% ipython --no-banner

In [1]: import numpy as np

In [2]: np.set_printoptions(precision=2, suppress=True, linewidth=200)

In [3]: X = np.loadtxt("run15.csv", delimiter=",")

In [4]: print(X)
[[ 0.05 -1.07  0.77  1.33  1.21  0.19  0.35 -1.94  0.31]
 [ 0.16 -0.36  0.92 -0.1  -0.29 -2.05  0.57  0.7   1.7 ]
 [-0.92 -0.36  0.13  0.34  0.17 -1.15  0.59 -1.41 -2.05]
 [-0.89 -1.4   0.71 -1.06 -0.49  0.7   1.52  0.27 -1.22]
 [-0.28 -1.25 -1.11  0.7  -0.29 -1.69  0.01  0.04  1.64]
 [-0.25  1.18 -0.02 -1.77  0.4  -1.67  0.17 -1.08  0.51]
 [ 0.87 -1.62  0.68  0.08  1.11  0.66  0.33  0.6   1.73]
 [-0.74  1.81  0.28 -0.04 -0.25 -0.81  1.29  0.05 -1.65]
 [-1.54 -0.42 -2.29  0.55  0.19 -0.69  0.19 -0.02 -0.59]
 [-0.08 -0.69 -0.46  0.96 -2.22 -0.71 -1.37  0.24  0.21]
 [-0.14  0.83 -1.55  1.47 -0.11 -0.95  0.46 -1.6  -0.08]
 [ 1.44  0.1  -0.78  0.64  1.61 -1.06 -0.71  1.02 -0.79]
 [ 0.99  2.25 -0.03 -0.53  0.51  0.35  0.47  0.43  1.37]
 [ 0.05  0.76 -0.84  1.02  2.1  -0.71  0.43 -0.07  1.26]
 [ 0.89 -0.12  0.82  1.45  0.72 -0.16 -1.09 -0.87 -1.71]
 [-1.04  0.25 -0.19 -1.55 -0.34 -1.43  1.41 -0.74  0.84]
 [-0.2   0.65 -0.28 -0.16 -2.07  0.1   1.6  -0.69 -1.06]
 [ 1.27 -1.68  0.92 -0.08 -1.44 -1.24 -0.04 -0.12  0.26]
 [-0.45  0.73  0.97 -0.65  0.6  -1.92 -1.46 -0.73 -0.43]
 [-1.75 -0.58  0.56  0.15  0.88  0.26  0.47  1.89  0.78]
 [ 1.57  1.68 -0.46  0.85  1.06 -0.6  -0.83 -0.74 -0.11]
 [-0.99  0.16 -1.36  0.69 -1.92  1.21  0.39  0.38 -0.46]
 [-0.74  1.92 -0.09 -1.31  0.13  0.18 -1.48  0.78 -0.41]
 [ 0.8   0.24  0.   -0.58 -2.2  -0.85  0.56  0.27 -1.42]
 [-0.98  0.82  0.28  1.68 -0.48  0.53  1.86 -0.56 -0.44]
 [-0.29 -0.88 -0.52  0.33  0.52 -0.2   0.54  2.27  1.42]
 [ 0.92 -0.22 -1.03  0.14  1.5   1.43  0.96  1.14  0.71]
 [-1.96  0.48 -1.12  0.81  0.15 -0.42  1.13  0.83  0.93]
 [-0.82 -0.29 -1.8   0.09  1.83 -0.03 -0.09 -0.35  1.23]
 [-0.75 -0.07 -1.05 -0.68  0.17  0.   -1.17  2.18  0.85]
 [-0.15  1.95 -1.59 -0.88 -0.27 -0.28 -0.42 -0.64  1.06]
 [ 0.83 -0.75 -0.82 -1.97  0.28  0.73 -1.31  0.87 -0.36]
 [ 0.69 -1.58 -1.39 -0.24  1.56  0.35  0.76 -0.15 -0.93]]

In [5]: Xc = X - X.mean(axis=0)

In [6]: evecs = np.linalg.svd(Xc)[2][:1]

In [7]: Y = Xc - Xc @ evecs.T @ evecs

In [8]: print(np.round(np.linalg.norm(Y) / np.linalg.norm(Xc), 2))
0.89

In [9]: print(np.cov(Xc @ evecs.T, rowvar=False))
1.834899429225472

In [10]: print(Y.std(axis=0))
[0.91 1.03 0.85 0.93 0.84 0.84 0.9  0.79 0.73]

In [11]: print((Xc @ evecs.T).std(axis=0))
[1.33]

In [12]: print(np.round(np.diag(evecs.T @ evecs), 2) + 0)
[0.01 0.06 0.03 0.   0.32 0.03 0.02 0.2  0.34]

In [13]: Xc = X - X.mean(axis=0)

In [14]: left, sig, vt = np.linalg.svd(Xc, full_matrices=False)

In [15]: print(vt[0] * np.sign(vt[0, np.abs(vt[0]).argmax()]))
[ 0.09 -0.24 -0.18 -0.02  0.56  0.18 -0.14  0.45  0.58]

In [16]: print(sig ** 2 / (sig ** 2).sum())
[0.21 0.15 0.14 0.13 0.11 0.09 0.07 0.06 0.04]

In [17]: print(np.abs(vt[0]).argmax())
8

In [18]: data = np.loadtxt("block4.csv", delimiter=",")

In [19]: print(data)
[[-1.35 -0.98  0.46  0.71  1.96 -1.99 -0.26  1.35]
 [ 2.19 -1.46 -2.48  0.77  0.1   2.33 -0.56  0.63]
 [ 1.18 -1.62 -1.81  0.94  0.95  1.01 -0.57  1.11]
 [-0.82 -0.26  0.47  0.22  0.83 -1.11 -0.05  0.51]
 [-0.99  0.06  0.78  0.03  0.6  -1.23  0.06  0.27]
 [ 1.83 -1.04 -1.97  0.53 -0.11  2.   -0.41  0.36]
 [ 0.09 -1.2  -0.75  0.75  1.23 -0.24 -0.39  1.08]
 [-0.87 -0.08  0.61  0.11  0.67 -1.12  0.01  0.36]
 [-2.39  2.18  3.04 -1.21 -0.74 -2.37  0.8  -1.23]
 [-2.22  1.86  2.73 -1.02 -0.51 -2.25  0.69 -0.99]
 [-0.18  0.94  0.67 -0.58 -0.89  0.05  0.31 -0.81]]

In [20]: # rows and columns are dependent

In [21]: left, sig, vt = np.linalg.svd(data)

In [22]: evecs = vt[:(sig > 1e-8).sum()]

In [23]: rng = np.random.default_rng(115)

In [24]: vec = data[1] + -2 * data[7] + rng.integers(2) * np.eye(8)[3]

In [25]: print(vec)
[ 3.93 -1.3  -3.7   1.55 -1.24  4.57 -0.58 -0.09]

In [26]: print(np.linalg.matrix_rank(np.vstack([data, vec])))
3

In [27]: print(evecs.T @ evecs)
[[ 0.29 -0.07 -0.26  0.03 -0.11  0.34 -0.04 -0.03]
 [-0.07  0.27  0.21 -0.17 -0.24 -0.01  0.09 -0.23]
 [-0.26  0.21  0.32 -0.12 -0.05 -0.26  0.08 -0.11]
 [ 0.03 -0.17 -0.12  0.1   0.16 -0.02 -0.05  0.15]
 [-0.11 -0.24 -0.05  0.16  0.34 -0.22 -0.07  0.26]
 [ 0.34 -0.01 -0.26 -0.02 -0.22  0.43 -0.02 -0.1 ]
 [-0.04  0.09  0.08 -0.05 -0.07 -0.02  0.03 -0.07]
 [-0.03 -0.23 -0.11  0.15  0.26 -0.1  -0.07  0.22]]

In [28]: print(np.round(np.linalg.norm(data, 2) / np.linalg.norm(data), 2))
0.89

In [29]: print(np.linalg.matrix_rank(data, rtol=0.1))
2

In [30]: vec = np.array([4, 4, 8, 9, 3, 2, 8, 2, 1])

In [31]: y = X @ vec

In [32]: print(np.linalg.lstsq(X, y)[0])
[4. 4. 8. 9. 3. 2. 8. 2. 1.]

In [33]: print(np.linalg.solve(X.T @ X, X.T @ y))
[4. 4. 8. 9. 3. 2. 8. 2. 1.]

In [34]: y = y + 0.1 * rng.normal(size=33)

In [35]: print(y)
[ 17.09   8.28  -2.87  -1.61 -11.24 -14.8   13.36  12.49 -21.22 -16.44   1.71   3.7   16.16  15.09  12.31 -11.87   2.41  -2.09 -12.53   7.9   10.68  -7.88 -17.68  -5.76  29.67   5.57  13.74   3.68
 -12.75 -21.44 -18.37 -30.73  -6.46]

In [36]: coef, *_ = np.linalg.lstsq(X, y)

In [37]: print(np.round(X.T @ (y - X @ coef), 2) + 0)
[0. 0. 0. 0. 0. 0. 0. 0. 0.]

In [38]: print(coef.round())
[4. 4. 8. 9. 3. 2. 8. 2. 1.]

In [39]: print(np.round(np.linalg.norm(y - X @ coef), 2))
0.38

In [40]: C2 = data.T @ data

In [41]: print(np.allclose(C2, C2.T))
True

In [42]: print(np.diag(C2))
[24.45 17.41 32.43  5.73  9.38 29.15  2.24  8.36]

In [43]: J = np.array([[-3, 9, 5, 0, 2, -6, 7, 0, -6, 1],
    ...:     [2, -2, 0, -3, 2, -3, -6, -9, 8, -8],
    ...:     [1, -3, 0, 8, -9, 5, -8, 4, -4, 5],
    ...:     [8, 1, 7, 1, -5, -1, 8, 2, 2, 8],
    ...:     [7, 0, 3, 9, -2, -1, -6, -2, 1, -7]])

In [44]: J[0] = J[4]

In [45]: print(J)
[[ 7  0  3  9 -2 -1 -6 -2  1 -7]
 [ 2 -2  0 -3  2 -3 -6 -9  8 -8]
 [ 1 -3  0  8 -9  5 -8  4 -4  5]
 [ 8  1  7  1 -5 -1  8  2  2  8]
 [ 7  0  3  9 -2 -1 -6 -2  1 -7]]

In [46]: # rows 0 and 4 are equal

In [47]: print(np.linalg.matrix_rank(J, rtol=0.1))
4

In [48]: print(np.linalg.cond(J) > 100)
True

In [49]: print(np.argsort(-np.linalg.norm(J, axis=0).round(6), kind="stable")[:3])
[9 3 6]

In [50]: print([round(float(x), 2) for x in np.linalg.svd(J, compute_uv=False)[:3]])
[23.97, 21.18, 15.29]

In [51]: print(np.round(np.linalg.norm(J, 2) / np.linalg.norm(J), 2))
0.66

In [52]: vec = np.array([6, 5, -3, 3, 6, -5, 0, -4, 6, -2])

In [53]: h1 = np.maximum(J @ vec, 0)

In [54]: print(np.maximum(J @ vec, 0) - np.maximum(-J @ vec, 0))
[  81  120 -114   -2   81]

In [55]: Y = J / np.sqrt((J ** 2).mean(axis=1, keepdims=True))

In [56]: print(Y[4])
[ 1.45  0.    0.62  1.86 -0.41 -0.21 -1.24 -0.41  0.21 -1.45]

In [57]: print(np.linalg.matrix_rank(J - J.mean(axis=1, keepdims=True)))
4

In [58]: print(np.abs(np.diag(np.linalg.qr(J)[1])) > 1e-9)
[ True  True  True  True False]

In [59]: left, sig, vt = np.linalg.svd(J, full_matrices=False)

In [60]: print((sig > 1e-8).sum())
4

In [61]: print(np.abs(left[:, 0]).round(6).argmax())
0

In [62]: print(np.round(vt @ vt.T, 2) + 0)
[[1. 0. 0. 0. 0.]
 [0. 1. 0. 0. 0.]
 [0. 0. 1. 0. 0.]
 [0. 0. 0. 1. 0.]
 [0. 0. 0. 0. 1.]]

In [63]: print(np.round(left.T @ left, 2) + 0)
[[1. 0. 0. 0. 0.]
 [0. 1. 0. 0. 0.]
 [0. 0. 1. 0. 0.]
 [0. 0. 0. 1. 0.]
 [0. 0. 0. 0. 1.]]

In [64]: print(np.round(left.T @ J @ vt.T, 2) + 0)
[[23.97  0.    0.    0.    0.  ]
 [ 0.   21.18  0.    0.    0.  ]
 [ 0.    0.   15.29  0.    0.  ]
 [ 0.    0.    0.    8.03  0.  ]
 [ 0.    0.    0.    0.    0.  ]]

In [65]: print(np.cumsum(sig ** 2) / np.sum(sig ** 2))
[0.43 0.77 0.95 1.   1.  ]

In [66]: K = np.array([[2, 3, 4, 5, 6, 7, 8, 9],
    ...:     [10, 11, 12, 13, 14, 15, 16, 17],
    ...:     [18, 19, 20, 21, 22, 23, 24, 25],
    ...:     [26, 27, 28, 29, 30, 31, 32, 33],
    ...:     [34, 35, 36, 37, 38, 39, 40, 41],
    ...:     [42, 43, 44, 45, 46, 47, 48, 49],
    ...:     [50, 51, 52, 53, 54, 55, 56, 57],
    ...:     [58, 59, 60, 61, 62, 63, 64, 65]])

In [67]: print(np.round(np.linalg.det(K), 2))
0.0

In [68]: print(np.allclose(K @ K.T, K.T @ K))
False

In [69]: print((K - K.T) / 2)
[[  0.   -3.5  -7.  -10.5 -14.  -17.5 -21.  -24.5]
 [  3.5   0.   -3.5  -7.  -10.5 -14.  -17.5 -21. ]
 [  7.    3.5   0.   -3.5  -7.  -10.5 -14.  -17.5]
 [ 10.5   7.    3.5   0.   -3.5  -7.  -10.5 -14. ]
 [ 14.   10.5   7.    3.5   0.   -3.5  -7.  -10.5]
 [ 17.5  14.   10.5   7.    3.5   0.   -3.5  -7. ]
 [ 21.   17.5  14.   10.5   7.    3.5   0.   -3.5]
 [ 24.5  21.   17.5  14.   10.5   7.    3.5   0. ]]

In [70]: print(np.allclose(K, K.T))
False

In [71]: print(K @ K)
[[ 1656  1700  1744  1788  1832  1876  1920  1964]
 [ 3576  3684  3792  3900  4008  4116  4224  4332]
 [ 5496  5668  5840  6012  6184  6356  6528  6700]
 [ 7416  7652  7888  8124  8360  8596  8832  9068]
 [ 9336  9636  9936 10236 10536 10836 11136 11436]
 [11256 11620 11984 12348 12712 13076 13440 13804]
 [13176 13604 14032 14460 14888 15316 15744 16172]
 [15096 15588 16080 16572 17064 17556 18048 18540]]

In [72]: print(np.allclose(K[:-1].T @ np.linalg.lstsq(K[:-1].T, K[-1])[0], K[-1]))
True

In [73]: print(np.abs(np.diag(np.linalg.qr(K)[1])) > 1e-9)
[ True  True False False False False False False]
